>>> import numpy as np
>>> import numpy.linalg as la
>>> np.set_printoptions(precision=3, suppress=True, linewidth=140)
>>> feats = np.diag(np.array([0, -3, 3, 0, 3, -3, -3])) + 4 * np.eye(7, k=1) + 4 * np.eye(7, k=-1)
>>> feats
array([[ 0.,  4.,  0.,  0.,  0.,  0.,  0.],
       [ 4., -3.,  4.,  0.,  0.,  0.,  0.],
       [ 0.,  4.,  3.,  4.,  0.,  0.,  0.],
       [ 0.,  0.,  4.,  0.,  4.,  0.,  0.],
       [ 0.,  0.,  0.,  4.,  3.,  4.,  0.],
       [ 0.,  0.,  0.,  0.,  4., -3.,  4.],
       [ 0.,  0.,  0.,  0.,  0.,  4., -3.]])
>>> vals, vecs = la.eigh(feats)
>>> vec = np.array([6, -9, 0, 8, 8, 9, 9])
>>> (np.sign(vecs[:, -1].round(6)) == np.sign(vecs[0, -1].round(6))).astype(int)
array([1, 1, 1, 1, 1, 1, 1])
>>> np.abs(feats).sum(axis=1).max(), round(np.abs(vals).max(), 3)
(np.float64(11.0), np.float64(8.432))
>>> round(vec @ feats @ vec / (vec @ vec), 3), round(vals[0], 3), round(vals[-1], 3)
(np.float64(1.885), np.float64(-8.1), np.float64(8.432))
>>> vec @ feats @ vec
np.float64(767.0)
>>> W1 = np.array([[1, -3, -1, -1, 3, 0],
...     [-3, 0, -1, 2, 1, -2],
...     [2, 3, 0, 3, 0, -1],
...     [-1, 0, -2, 0, -2, 3],
...     [-3, -1, -2, -2, 0, -2],
...     [2, 1, -1, -2, -2, 3],
...     [-3, 2, 2, -2, 2, 0]])
>>> coef = np.array([4, 3, 0, 5, 4, 4])
>>> H = np.maximum(feats @ W1 + coef, 0)
>>> (H > 0).mean(axis=0)
array([0.286, 1.   , 0.143, 0.714, 0.571, 0.571])
>>> (H > 0).astype(int)
array([[0, 1, 0, 1, 1, 0],
       [1, 1, 0, 1, 1, 1],
       [0, 1, 0, 1, 0, 1],
       [0, 1, 0, 1, 1, 0],
       [0, 1, 0, 0, 0, 1],
       [0, 1, 1, 0, 1, 0],
       [1, 1, 0, 1, 0, 1]])
>>> la.matrix_rank(H)
np.int64(6)
>>> cent = np.array([[-4, 1, -3],
...     [2, -4, 4],
...     [3, 1, -3],
...     [0, -4, -3],
...     [4, 4, -2],
...     [2, 5, 2]])
>>> (H @ cent).round(6).argmax(axis=1)
array([0, 1, 0, 0, 1, 0, 1])
>>> H @ cent
array([[  38.,  -32.,  -43.],
       [ -30.,   67.,  -98.],
       [  34., -111.,   -8.],
       [  38.,  -64.,    9.],
       [  52.,   94.,   60.],
       [  89.,   59.,  -29.],
       [ -50.,   85.,  -36.]])
>>> W1 @ cent
array([[ -1,  28, -15],
       [  9, -18,   0],
       [ -4, -27,  -5],
       [ -4,   4,  19],
       [  0,  -3,  13],
       [-11,  12,  17],
       [ 30,   7,  13]])
